$ python -q
>>> import numpy as np
>>> np.set_printoptions(precision=3, suppress=True, linewidth=100, sign=" ")
>>> mat = np.loadtxt("w.csv", delimiter=",")
>>> mat
array([[ 1.   ,  0.   ,  0.   ,  0.   ,  0.   ,  0.   ,  0.   ,  0.   ],
       [ 0.   ,  0.5  , -0.866,  0.   ,  0.   ,  0.   ,  0.   ,  0.   ],
       [ 0.   ,  0.866,  0.5  ,  0.   ,  0.   ,  0.   ,  0.   ,  0.   ],
       [ 0.   ,  0.   ,  0.   ,  1.   ,  0.   ,  0.   ,  0.   ,  0.   ],
       [ 0.   ,  0.   ,  0.   ,  0.   ,  1.   ,  0.   ,  0.   ,  0.   ],
       [ 0.   ,  0.   ,  0.   ,  0.   ,  0.   ,  1.   ,  0.   ,  0.   ],
       [ 0.   ,  0.   ,  0.   ,  0.   ,  0.   ,  0.   ,  1.   ,  0.   ],
       [ 0.   ,  0.   ,  0.   ,  0.   ,  0.   ,  0.   ,  0.   ,  1.   ]])
>>> rng = np.random.default_rng(16)
>>> labels = rng.permutation(8)
>>> labels
array([ 6,  0,  4,  3,  5,  1,  7,  2])
>>> out = mat[labels][:, labels]
>>> np.sort(np.abs(np.linalg.eigvals(out)))
array([ 1.,  1.,  1.,  1.,  1.,  1.,  1.,  1.])
>>> np.diag(out)
array([ 1. ,  1. ,  1. ,  1. ,  1. ,  0.5,  1. ,  0.5])
>>> round(np.linalg.det(out), 3), round(float(np.linalg.det(mat[labels])), 3)
(np.float64(1.0), 1.0)
>>> vec = np.array([1, 0, 2, 1, 5, 1, -2, -2])
>>> np.sort(np.abs(np.degrees(np.angle(np.linalg.eigvals(mat)))))
array([  0.,   0.,   0.,   0.,   0.,   0.,  60.,  60.])
>>> round(np.linalg.norm(vec), 3), round(float(np.linalg.norm(mat @ vec)), 3)
(np.float64(6.325), 6.325)
>>> np.abs(np.linalg.eigvals(mat))
array([ 1.,  1.,  1.,  1.,  1.,  1.,  1.,  1.])
>>> round(np.linalg.det(mat), 3)
np.float64(1.0)
